% ipython --no-banner

In [1]: import numpy as np

In [2]: import numpy.linalg as la

In [3]: np.set_printoptions(precision=2, suppress=True, linewidth=120, legacy="1.25")

In [4]: A = np.array([[-3, 0, 0], [0, 0, 0], [0, 0, 3]])

In [5]: print(np.flatnonzero(la.matrix_power((A != 0) + (A.T != 0) + np.eye(3), 3)[2]))
[2]

In [6]: print((la.matrix_power((A != 0) + (A.T != 0) + np.eye(3), 3) > 0).astype(int))
[[1 0 0]
 [0 1 0]
 [0 0 1]]

In [7]: evals, vecs = la.eigh(A)

In [8]: print(la.eigvalsh(A @ A))
[0. 9. 9.]

In [9]: print(vecs.T @ A @ vecs)
[[-3.  0.  0.]
 [ 0.  0.  0.]
 [ 0.  0.  3.]]

In [10]: print(np.unique(evals.round(6) + 0, return_counts=True)[1])
[1 1 1]

In [11]: print(vecs.T @ vecs)
[[1. 0. 0.]
 [0. 1. 0.]
 [0. 0. 1.]]

In [12]: F = np.load("sample16.npy")

In [13]: print(F)
[[2 1 0 1 2 1]
 [0 1 2 2 1 1]
 [0 0 2 2 2 1]
 [0 0 0 1 0 0]
 [0 0 0 0 0 2]
 [0 0 0 0 0 2]]

In [14]: def softmax(z):
    ...:     e = np.exp(z - z.max(axis=-1, keepdims=True))
    ...:     return e / e.sum(axis=-1, keepdims=True)
    ...: 

In [15]: print(softmax(F).sum(axis=1))
[1. 1. 1. 1. 1. 1.]

In [16]: print(softmax(F[0] + 2))
[0.31 0.11 0.04 0.11 0.31 0.11]

In [17]: scores = F @ F.T / np.sqrt(6)

In [18]: print(softmax(scores)[0] @ F)
[1.44 0.81 0.47 1.2  1.81 1.02]

In [19]: print(softmax(scores).round(6).argmax(axis=1))
[0 1 2 1 4 4]
